In [1]: import numpy as np

In [2]: np.set_printoptions(precision=3, suppress=True, linewidth=100, sign=" ")

In [3]: def tidy(a):
   ...:     return np.round(a, 3) + 0
   ...: 

In [4]: m1 = np.loadtxt("arr.csv", delimiter=",")

In [5]: tidy(m1)
Out[5]: 
array([[-0.952,  0.391,  0.591, -0.154],
       [ 0.391, -0.465,  0.109,  0.367],
       [ 0.591,  0.109, -2.083,  0.986],
       [-0.154,  0.367,  0.986, -1.5  ]])

In [6]: tidy(np.sort(np.abs(np.linalg.eigvals(m1))))
Out[6]: array([ 0.,  1.,  1.,  3.])

In [7]: np.allclose(m1, m1.T)
Out[7]: True

In [8]: tidy(np.linalg.matrix_power(m1, 2))
Out[8]: 
array([[ 1.43 , -0.545, -1.902,  1.103],
       [-0.545,  0.515,  0.316, -0.674],
       [-1.902,  0.316,  5.673, -3.585],
       [ 1.103, -0.674, -3.585,  3.382]])

In [9]: tidy(m1 @ m1)
Out[9]: 
array([[ 1.43 , -0.545, -1.902,  1.103],
       [-0.545,  0.515,  0.316, -0.674],
       [-1.902,  0.316,  5.673, -3.585],
       [ 1.103, -0.674, -3.585,  3.382]])

In [10]: rng = np.random.default_rng(67554)

In [11]: out = m1 + rng.integers(-2, 3, (4, 3)) @ rng.integers(-2, 3, (3, 4))

In [12]: print(tidy(out))
[[ 1.048 -0.609 -7.409  3.846]
 [ 0.391 -3.465 -2.891  1.367]
 [ 4.591 -1.891 -6.083  0.986]
 [-4.154  2.367 -1.014  2.5  ]]

In [13]: np.linalg.matrix_rank(out - m1, tol=1e-8)
Out[13]: np.int64(3)

In [14]: tidy(np.linalg.svd(out - m1, compute_uv=False))
Out[14]: array([ 11.135,   7.038,   2.545,   0.   ])

In [15]: tidy(np.linalg.eigvals(out))
Out[15]: array([-0.69 +4.834j, -0.69 -4.834j, -0.518+0.j   , -4.102+0.j   ])

In [16]: tidy(np.linalg.det(out.T))
Out[16]: np.float64(50.644)

In [17]: tidy(np.einsum("ij,ji->", out, out))
Out[17]: np.float64(-28.689)

In [18]: print(tidy(np.linalg.eigvals(out).sum().real))
-6.0

In [19]: print(tidy(np.linalg.det(out[::-1])))
50.644

In [20]: tidy(np.linalg.det(2 * out)), tidy(np.linalg.det(out))
Out[20]: (np.float64(810.312), np.float64(50.644))
